$ python -q
>>> import numpy as np
>>> np.set_printoptions(suppress=True, linewidth=140)
>>> M = np.loadtxt("arr.csv", delimiter=",")
>>> print(M)
[[ 0.  1.  4. -5.  4. -2. -3. -1. -2. -4. -3. -5.  4.]
 [ 1.  0.  1.  4. -5.  4. -2. -3. -1. -2. -4. -3. -5.]
 [ 4.  1.  0.  1.  4. -5.  4. -2. -3. -1. -2. -4. -3.]
 [-5.  4.  1.  0.  1.  4. -5.  4. -2. -3. -1. -2. -4.]
 [ 4. -5.  4.  1.  0.  1.  4. -5.  4. -2. -3. -1. -2.]
 [-2.  4. -5.  4.  1.  0.  1.  4. -5.  4. -2. -3. -1.]
 [-3. -2.  4. -5.  4.  1.  0.  1.  4. -5.  4. -2. -3.]
 [-1. -3. -2.  4. -5.  4.  1.  0.  1.  4. -5.  4. -2.]
 [-2. -1. -3. -2.  4. -5.  4.  1.  0.  1.  4. -5.  4.]
 [-4. -2. -1. -3. -2.  4. -5.  4.  1.  0.  1.  4. -5.]
 [-3. -4. -2. -1. -3. -2.  4. -5.  4.  1.  0.  1.  4.]
 [-5. -3. -4. -2. -1. -3. -2.  4. -5.  4.  1.  0.  1.]
 [ 4. -5. -3. -4. -2. -1. -3. -2.  4. -5.  4.  1.  0.]]
>>> # symmetric, so the eigenvalues are real
>>> evals, vecs = np.linalg.eigh(M)
>>> np.abs(vecs[:, -1]).round(6).argmax()
np.int64(5)
>>> np.unique(evals.round(6) + 0, return_counts=True)[1]
array([1, 1, 1, 1, 1, 1, 1, 1, 1, 1, 1, 1, 1])
>>> np.round(np.abs(vecs[:, -1]), 1)
array([0.3, 0.2, 0.2, 0.3, 0.3, 0.4, 0.3, 0.4, 0.3, 0.3, 0.2, 0.2, 0.3])
>>> np.round(np.linalg.svd(M, compute_uv=False), 1)
array([20.7, 19.5, 18.1, 16.5,  9.2,  9.1,  8.6,  6.6,  3.7,  3.3,  1.2,  0.3,  0.3])
>>> np.round(np.linalg.eigvalsh(M @ M), 1)
array([  0.1,   0.1,   1.5,  10.7,  13.9,  43.8,  73.8,  83.7,  84.3, 272. , 326. , 380.8, 429.2])
>>> B = np.linalg.inv(M)
>>> np.round(np.linalg.det(M) * np.linalg.det(B), 1)
np.float64(1.0)
>>> np.allclose(B, M.T)
False
>>> round(np.linalg.cond(M), 1)
np.float64(68.6)
>>> K = np.load("x.npy")
>>> K
array([[5., 1., 1., 1., 1., 1., 1., 1., 1., 1., 1., 1., 1., 1.],
       [1., 5., 1., 1., 1., 1., 1., 1., 1., 1., 1., 1., 1., 1.],
       [1., 1., 5., 1., 1., 1., 1., 1., 1., 1., 1., 1., 1., 1.],
       [1., 1., 1., 5., 1., 1., 1., 1., 1., 1., 1., 1., 1., 1.],
       [1., 1., 1., 1., 5., 1., 1., 1., 1., 1., 1., 1., 1., 1.],
       [1., 1., 1., 1., 1., 5., 1., 1., 1., 1., 1., 1., 1., 1.],
       [1., 1., 1., 1., 1., 1., 5., 1., 1., 1., 1., 1., 1., 1.],
       [1., 1., 1., 1., 1., 1., 1., 5., 1., 1., 1., 1., 1., 1.],
       [1., 1., 1., 1., 1., 1., 1., 1., 5., 1., 1., 1., 1., 1.],
       [1., 1., 1., 1., 1., 1., 1., 1., 1., 5., 1., 1., 1., 1.],
       [1., 1., 1., 1., 1., 1., 1., 1., 1., 1., 5., 1., 1., 1.],
       [1., 1., 1., 1., 1., 1., 1., 1., 1., 1., 1., 5., 1., 1.],
       [1., 1., 1., 1., 1., 1., 1., 1., 1., 1., 1., 1., 5., 1.],
       [1., 1., 1., 1., 1., 1., 1., 1., 1., 1., 1., 1., 1., 5.]])
>>> evals, vecs = np.linalg.eigh(K)
>>> (evals > 1e-8).sum(), (evals < -1e-8).sum()
(np.int64(14), np.int64(0))
>>> evals.round(1)
array([ 4.,  4.,  4.,  4.,  4.,  4.,  4.,  4.,  4.,  4.,  4.,  4.,  4., 18.])
>>> np.round(np.abs(vecs[:, -1]), 1)
array([0.3, 0.3, 0.3, 0.3, 0.3, 0.3, 0.3, 0.3, 0.3, 0.3, 0.3, 0.3, 0.3, 0.3])
>>> evals, vecs = np.linalg.eigh(K)
>>> x = np.array([3, 2, 0, 1, 1, 2, 2, 3, -2, 0, -3, 2, 1, -1])
>>> print(np.round(np.linalg.eigvalsh(K[1:, 1:]), 1))
[ 4.  4.  4.  4.  4.  4.  4.  4.  4.  4.  4.  4. 17.]
>>> round(x @ K @ x / (x @ x), 1), round(float(evals[0]), 1), evals[-1]
(np.float64(6.4), 4.0, np.float64(18.0))
>>> np.abs(K).sum(axis=1).max(), np.abs(evals).max()
(np.float64(18.0), np.float64(18.0))
>>> low = np.linalg.cholesky(K)
>>> np.round(np.diag(low) ** 2, 1)
array([5. , 4.8, 4.7, 4.6, 4.5, 4.4, 4.4, 4.4, 4.3, 4.3, 4.3, 4.3, 4.2, 4.2])
>>> x = np.array([2, -3, -2, 1, 0, 3, 3, -2, 0, 1, -1, 3, 2, -3])
>>> np.linalg.norm(K @ x) <= np.linalg.norm(K, 2) * np.linalg.norm(x) + 1e-9
np.True_
>>> (K @ x).argmax()
np.int64(5)
>>> print(K @ np.ones(14))
[18. 18. 18. 18. 18. 18. 18. 18. 18. 18. 18. 18. 18. 18.]
>>> print(np.sign((K @ x).round(6)))
[ 1. -1. -1.  1.  1.  1.  1. -1.  1.  1.  0.  1.  1. -1.]
>>> np.einsum("ij,j->i", K, x)
array([12., -8., -4.,  8.,  4., 16., 16., -4.,  4.,  8.,  0., 16., 12., -8.])
>>> Q, R = np.linalg.qr(K)
>>> Q.shape, R.shape
((14, 14), (14, 14))
>>> feats = np.load("out13.npy")
>>> print(feats)
[[-2.5 -1.8  1.7 -2.3  1.3  0.2 -0.7 -0.6 -0.6  1.4  1.2]
 [ 0.2  2.1  0.4 -0.9 -1.  -0.5 -1.5 -1.1  0.9  0.9  1.5]
 [ 0.9 -2.2 -0.5  0.1 -0.7 -0.5  1.7 -1.   1.9  0.7  0.3]
 [ 0.3 -1.2  1.4 -1.   0.2 -0.6 -1.5 -1.3 -0.2  0.9 -0.3]
 [ 1.4 -1.4 -1.5  1.2 -1.6  0.8  0.2  0.5 -0.3 -0.4  1.5]
 [ 0.   0.1 -0.4 -0.1  0.1  1.7  1.5 -0.9 -0.4 -0.2  0.9]
 [ 1.   1.4  0.4  2.  -0.4  1.  -0.3  1.  -0.2 -1.7 -1. ]
 [ 0.6  0.5 -2.8 -0.6  0.4 -1.3 -0.4 -0.6  0.   1.2 -1.8]
 [ 0.1  0.9 -1.1 -0.2 -0.9 -0.3  0.1 -0.6  0.1 -0.6  1.8]
 [ 1.   0.4  0.5  0.8 -0.4 -2.1  0.4  0.   0.2 -0.6  0.2]
 [ 2.1  0.1  2.2 -0.2  0.5 -0.6  1.9  0.7 -0.8  1.2  0.9]
 [-1.1 -0.2  0.3  1.   1.   0.6  0.6 -0.6 -1.   0.1 -1.8]
 [ 0.9  1.2  1.6  0.3  0.8  1.6  1.3 -1.4 -0.8  0.  -1.3]]
>>> np.round(np.sort(np.abs(np.fft.fft(K[0]))), 1), np.round(np.sort(np.linalg.svd(K, compute_uv=False)), 1)
(array([ 4.,  4.,  4.,  4.,  4.,  4.,  4.,  4.,  4.,  4.,  4.,  4.,  4., 18.]), array([ 4.,  4.,  4.,  4.,  4.,  4.,  4.,  4.,  4.,  4.,  4.,  4.,  4., 18.]))
>>> np.round(np.fft.fft(K[0]), 1)
array([18.+0.j,  4.+0.j,  4.+0.j,  4.+0.j,  4.+0.j,  4.+0.j,  4.+0.j,  4.+0.j,  4.+0.j,  4.+0.j,  4.+0.j,  4.+0.j,  4.+0.j,  4.+0.j])
>>> f = np.array([2, -5])
>>> np.convolve(feats[4], f)
array([ 2.8, -9.8,  4. ,  9.9, -9.2,  9.6, -3.6,  0. , -3.1,  0.7,  5. , -7.5])
>>> np.round(np.cross(feats[4, :3], feats[11, :3]), 1)
array([-0.7,  1.2, -1.8])
>>> print(np.polyval(f, feats[4]))
[-2.2 -7.8 -8.  -2.6 -8.2 -3.4 -4.6 -4.  -5.6 -5.8 -2. ]
>>> np.round(np.correlate(feats[4], feats[11], "full"), 1)
array([-2.5,  2.7,  1.2, -1.8,  6.2, -1.9,  0.3, -0.9, -2.8, -1.4, -4.2,  2.6,  0.8, -1.4,  2.5, -0.6,  0.7,  0.9,  0.9,  0.1, -1.6])
>>> hat = feats @ np.linalg.solve(feats.T @ feats, feats.T)
>>> round(float(np.trace(hat)), 1)
11.0
>>> np.allclose(hat @ hat, hat)
True
>>> B = np.c_[feats[:, :2] @ np.array([[-1, 2], [-2, 3]]), np.array([4, 6, 5, 6, 2, 2, 9, 0, 9, 1, 1, 2, 2])]
>>> print(B.round(1))
[[  6.1 -10.4   4. ]
 [ -4.4   6.7   6. ]
 [  3.5  -4.8   5. ]
 [  2.1  -3.    6. ]
 [  1.4  -1.4   2. ]
 [ -0.2   0.3   2. ]
 [ -3.8   6.2   9. ]
 [ -1.6   2.7   0. ]
 [ -1.9   2.9   9. ]
 [ -1.8   3.2   1. ]
 [ -2.3   4.5   1. ]
 [  1.5  -2.8   2. ]
 [ -3.3   5.4   2. ]]
>>> np.round(np.linalg.norm(np.linalg.qr(feats)[0].T @ B, axis=0) ** 2 / ((B ** 2).sum(axis=0) + 1e-12), 1)
array([1. , 1. , 0.7])
>>> np.linalg.matrix_rank(np.c_[feats, B])
np.int64(12)
>>> np.linalg.matrix_rank(B)
np.int64(3)
>>> x = np.array([2, 0, 2, 2, -1, -1, 2, 2, 1, 2, -2])
>>> h = np.maximum(feats @ x, 0)
>>> feats * (h > 1e-9)[:, None]
array([[-0. , -0. ,  0. , -0. ,  0. ,  0. , -0. , -0. , -0. ,  0. ,  0. ],
       [ 0. ,  0. ,  0. , -0. , -0. , -0. , -0. , -0. ,  0. ,  0. ,  0. ],
       [ 0.9, -2.2, -0.5,  0.1, -0.7, -0.5,  1.7, -1. ,  1.9,  0.7,  0.3],
       [ 0. , -0. ,  0. , -0. ,  0. , -0. , -0. , -0. , -0. ,  0. , -0. ],
       [ 1.4, -1.4, -1.5,  1.2, -1.6,  0.8,  0.2,  0.5, -0.3, -0.4,  1.5],
       [ 0. ,  0. , -0. , -0. ,  0. ,  0. ,  0. , -0. , -0. , -0. ,  0. ],
       [ 1. ,  1.4,  0.4,  2. , -0.4,  1. , -0.3,  1. , -0.2, -1.7, -1. ],
       [ 0. ,  0. , -0. , -0. ,  0. , -0. , -0. , -0. ,  0. ,  0. , -0. ],
       [ 0. ,  0. , -0. , -0. , -0. , -0. ,  0. , -0. ,  0. , -0. ,  0. ],
       [ 1. ,  0.4,  0.5,  0.8, -0.4, -2.1,  0.4,  0. ,  0.2, -0.6,  0.2],
       [ 2.1,  0.1,  2.2, -0.2,  0.5, -0.6,  1.9,  0.7, -0.8,  1.2,  0.9],
       [-1.1, -0.2,  0.3,  1. ,  1. ,  0.6,  0.6, -0.6, -1. ,  0.1, -1.8],
       [ 0.9,  1.2,  1.6,  0.3,  0.8,  1.6,  1.3, -1.4, -0.8,  0. , -1.3]])
>>> h.round(1)
array([ 0. ,  0. ,  6.3,  0. ,  0.3,  0. ,  6. ,  0. ,  0. ,  6.5, 13.3,  1.6,  4.8])
>>> np.round(np.maximum(feats @ (3 * x), 0), 1)
array([ 0. ,  0. , 18.9,  0. ,  0.9,  0. , 18. ,  0. ,  0. , 19.5, 39.9,  4.8, 14.4])
>>> m1 = np.load("block15.npy")
>>> m1
array([[-0.4, -0.1,  0.2, -0.3,  0.5, -0.2,  0.1, -0.1,  0.5,  0.5, -0.5,  0.4,  0.3, -0.1],
       [ 0. , -2.1, -0.7,  0. ,  0.8,  1.6,  0.4, -0.8,  2.5,  3.9, -4.6, -1.9,  1.8, -1.3],
       [ 1.1, -0.5, -0.8,  0.8, -1.3,  1.2, -0.2,  0. , -0.6, -0.2, -0.1, -1.8, -0.4, -0.2],
       [-2.7,  1.9,  2.2, -1.8,  2.8, -3.4,  0.3,  0.3,  0.4, -1. ,  1.9,  5. ,  0.2,  0.9],
       [-1.1,  0.5,  0.8, -0.8,  1.3, -1.2,  0.2,  0. ,  0.6,  0.2,  0.1,  1.8,  0.4,  0.2],
       [-1.7, -0.2,  1. , -1.2,  2.3, -1. ,  0.5, -0.3,  1.9,  1.9, -1.8,  1.8,  1.3, -0.3]])
>>> # looks like rank 5
>>> left, sigma, vt = np.linalg.svd(m1)
>>> vecs = vt[:(sigma > 1e-8).sum()]
>>> rng = np.random.default_rng(860)
>>> x = m1[5] + 2 * m1[0] + rng.integers(2) * np.eye(14)[3]
>>> x.round(1)
array([-2.5, -0.4,  1.4, -0.8,  3.3, -1.4,  0.7, -0.5,  2.9,  2.9, -2.8,  2.6,  1.9, -0.5])
>>> np.round(np.linalg.norm(x - vecs.T @ vecs @ x), 1)
np.float64(0.6)
>>> print(np.linalg.matrix_rank(np.vstack([m1, x])))
6
>>> np.round(np.diag(vecs.T @ vecs), 1)
array([0.4, 0.2, 0.4, 0.7, 0.5, 0.4, 0.1, 0.1, 0.4, 0.3, 0.4, 0.6, 0.4, 0.1])
>>> np.allclose(vecs.T @ vecs @ x, x)
False
>>> arr = np.load("dump.npy")
>>> arr
array([[  0.5,  20. , -19.5, -11.3,   9.1,   1. ,   0.5, -19.7,  21.9,   0.5],
       [ -1.8,  20.6, -20.4,  -9.8,   9.1,  -0.8,  -0.2, -19.5,  20. ,   0. ],
       [ -0.3,  19.8, -19.9,  -9.5,  10.5,   0.9,  -0.2, -19.1,  20. ,  -0.6],
       [ -0.1,  19.9, -19.6,  -9.6,  10.7,  -0.1,   1.4, -20.9,  19.6,  -0.7],
       [ -1.7,  20.6, -19.7, -10.2,   9.8,   0.4,  -2.8, -20.8,  22.5,   0.3],
       [  0.5,  20.6, -19.5,  -9.1,  10.2,   0.4,   0.7, -19.6,  20.4,  -0.7],
       [  1.1,  19.9, -18.9, -10.3,   9.6,   0.5,  -1.8, -20. ,  19.7,   1.5],
       [  0.3,  19.6, -19.8, -10.1,  10. ,   2. ,  -1.1, -20. ,  21.1,   0.2],
       [  0.3,  20.2, -20.7,  -9.3,   9.9,   0.4,  -0.4, -19.9,  20.8,   1.3],
       [ -1.1,  19.5, -19.8,  -9.9,  12.2,   0.9,   0.7, -20.4,  19. ,   0.7]])
>>> left, sigma, vt = np.linalg.svd(arr)
>>> sigma.round(1)
array([134.7,   4.7,   3.4,   3. ,   2.4,   1.9,   1.8,   1.1,   0.8,   0.4])
>>> B = left[:, :1] @ np.diag(sigma[:1]) @ vt[:1]
>>> np.linalg.matrix_rank(B)
np.int64(1)
>>> round(float(np.linalg.norm(arr - B) / np.linalg.norm(arr)), 1)
0.1
>>> round(np.abs(arr - B).max(), 1)
np.float64(2.5)
>>> B.round(1)
array([[ -0.2,  20.3, -20. , -10. ,  10.2,   0.6,  -0.3, -20.2,  20.7,   0.3],
       [ -0.2,  20. , -19.7,  -9.9,  10.1,   0.6,  -0.3, -19.9,  20.4,   0.2],
       [ -0.2,  19.7, -19.4,  -9.7,   9.9,   0.6,  -0.3, -19.6,  20.2,   0.2],
       [ -0.2,  20. , -19.7,  -9.9,  10.1,   0.6,  -0.3, -19.9,  20.4,   0.3],
       [ -0.2,  20.8, -20.5, -10.3,  10.5,   0.6,  -0.3, -20.7,  21.3,   0.3],
       [ -0.2,  19.9, -19.6,  -9.8,  10. ,   0.6,  -0.3, -19.8,  20.4,   0.2],
       [ -0.2,  19.6, -19.4,  -9.7,   9.9,   0.5,  -0.3, -19.6,  20.1,   0.2],
       [ -0.2,  20.1, -19.8,  -9.9,  10.1,   0.6,  -0.3, -20. ,  20.6,   0.3],
       [ -0.2,  20.3, -20. , -10. ,  10.2,   0.6,  -0.3, -20.2,  20.7,   0.3],
       [ -0.2,  19.9, -19.6,  -9.8,  10. ,   0.6,  -0.3, -19.9,  20.4,   0.2]])
>>> X = np.load("case7.npy")
>>> X
array([[ 3,  3,  3,  3,  3,  3,  3,  3,  3,  3,  3,  3,  3,  3],
       [ 3,  6,  6,  6,  6,  6,  6,  6,  6,  6,  6,  6,  6,  6],
       [ 3,  6,  9,  9,  9,  9,  9,  9,  9,  9,  9,  9,  9,  9],
       [ 3,  6,  9, 12, 12, 12, 12, 12, 12, 12, 12, 12, 12, 12],
       [ 3,  6,  9, 12, 15, 15, 15, 15, 15, 15, 15, 15, 15, 15],
       [ 3,  6,  9, 12, 15, 18, 18, 18, 18, 18, 18, 18, 18, 18],
       [ 3,  6,  9, 12, 15, 18, 21, 21, 21, 21, 21, 21, 21, 21],
       [ 3,  6,  9, 12, 15, 18, 21, 24, 24, 24, 24, 24, 24, 24],
       [ 3,  6,  9, 12, 15, 18, 21, 24, 27, 27, 27, 27, 27, 27],
       [ 3,  6,  9, 12, 15, 18, 21, 24, 27, 30, 30, 30, 30, 30],
       [ 3,  6,  9, 12, 15, 18, 21, 24, 27, 30, 33, 33, 33, 33],
       [ 3,  6,  9, 12, 15, 18, 21, 24, 27, 30, 33, 36, 36, 36],
       [ 3,  6,  9, 12, 15, 18, 21, 24, 27, 30, 33, 36, 39, 39],
       [ 3,  6,  9, 12, 15, 18, 21, 24, 27, 30, 33, 36, 39, 42]])
>>> # equal to its transpose
>>> B = X + rng.integers(-2, 3, (14, 1)) @ rng.integers(-2, 3, (1, 14))
>>> B
array([[ 5,  1, -1,  3,  3, -1, -1, -1, -1,  3,  5,  7,  1,  1],
       [ 3,  6,  6,  6,  6,  6,  6,  6,  6,  6,  6,  6,  6,  6],
       [ 5,  4,  5,  9,  9,  5,  5,  5,  5,  9, 11, 13,  7,  7],
       [ 5,  4,  5, 12, 12,  8,  8,  8,  8, 12, 14, 16, 10, 10],
       [ 5,  4,  5, 12, 15, 11, 11, 11, 11, 15, 17, 19, 13, 13],
       [ 4,  5,  7, 12, 15, 16, 16, 16, 16, 18, 19, 20, 17, 17],
       [ 2,  7, 11, 12, 15, 20, 23, 23, 23, 21, 20, 19, 22, 22],
       [ 1,  8, 13, 12, 15, 22, 25, 28, 28, 24, 22, 20, 26, 26],
       [ 4,  5,  7, 12, 15, 16, 19, 22, 25, 27, 28, 29, 26, 26],
       [ 2,  7, 11, 12, 15, 20, 23, 26, 29, 30, 29, 28, 31, 31],
       [ 2,  7, 11, 12, 15, 20, 23, 26, 29, 30, 32, 31, 34, 34],
       [ 3,  6,  9, 12, 15, 18, 21, 24, 27, 30, 33, 36, 36, 36],
       [ 1,  8, 13, 12, 15, 22, 25, 28, 31, 30, 31, 32, 41, 41],
       [ 1,  8, 13, 12, 15, 22, 25, 28, 31, 30, 31, 32, 41, 44]])
>>> np.linalg.matrix_rank(B - X, tol=1e-8)
np.int64(1)
>>> np.abs(B - X).sum(axis=1)
array([34,  0, 34, 34, 34, 17, 17, 34, 17, 17, 17,  0, 34, 34])
